% python3 -q
>>> import numpy as np
>>> np.set_printoptions(precision=3, suppress=True, linewidth=160, legacy="1.25")
>>> J = np.load("mat.npy")
>>> print(J)
[[0 1 1 0 0 1 0 0]
 [1 0 1 0 1 0 0 0]
 [1 1 0 0 0 0 1 0]
 [0 0 0 0 0 0 0 0]
 [0 1 0 0 0 1 0 1]
 [1 0 0 0 1 0 1 0]
 [0 0 1 0 0 1 0 1]
 [0 0 0 0 1 0 1 0]]
>>> left, sig, Vt = np.linalg.svd(J)
>>> evecs = Vt[:(sig > 1e-8).sum()]
>>> rng = np.random.default_rng(1108)
>>> x0 = J[6] + 3 * J[4] + rng.integers(2) * np.eye(8)[5]
>>> print(x0)
[0. 3. 1. 0. 0. 5. 0. 4.]
>>> print(np.allclose(evecs.T @ evecs @ x0, x0))
True
>>> print(np.linalg.matrix_rank(np.vstack([J, x0])))
7
>>> try:
...     np.linalg.inv(J)
... except np.linalg.LinAlgError as e:
...     print(repr(e))
... 
LinAlgError('Singular matrix')
>>> print(np.round(J @ np.linalg.pinv(J) @ J, 3) + 0)
[[0. 1. 1. 0. 0. 1. 0. 0.]
 [1. 0. 1. 0. 1. 0. 0. 0.]
 [1. 1. 0. 0. 0. 0. 1. 0.]
 [0. 0. 0. 0. 0. 0. 0. 0.]
 [0. 1. 0. 0. 0. 1. 0. 1.]
 [1. 0. 0. 0. 1. 0. 1. 0.]
 [0. 0. 1. 0. 0. 1. 0. 1.]
 [0. 0. 0. 0. 1. 0. 1. 0.]]
>>> print(np.abs(np.diag(np.linalg.qr(J)[1])) > 1e-9)
[ True  True  True False  True  True  True  True]
>>> print(np.round(np.trace(np.linalg.pinv(J) @ J), 3))
7.0
>>> print(np.allclose(J[:-1].T @ np.linalg.lstsq(J[:-1].T, J[-1])[0], J[-1]))
False
>>> w, evecs = np.linalg.eigh(J)
>>> x0 = np.array([1, 1, 2, 2, 1, 3, 1, 2])
>>> print((np.sign(evecs[:, -1].round(6)) == np.sign(evecs[0, -1].round(6))).astype(int))
[1 1 1 0 1 1 1 1]
>>> print(x0 @ J @ x0)
42
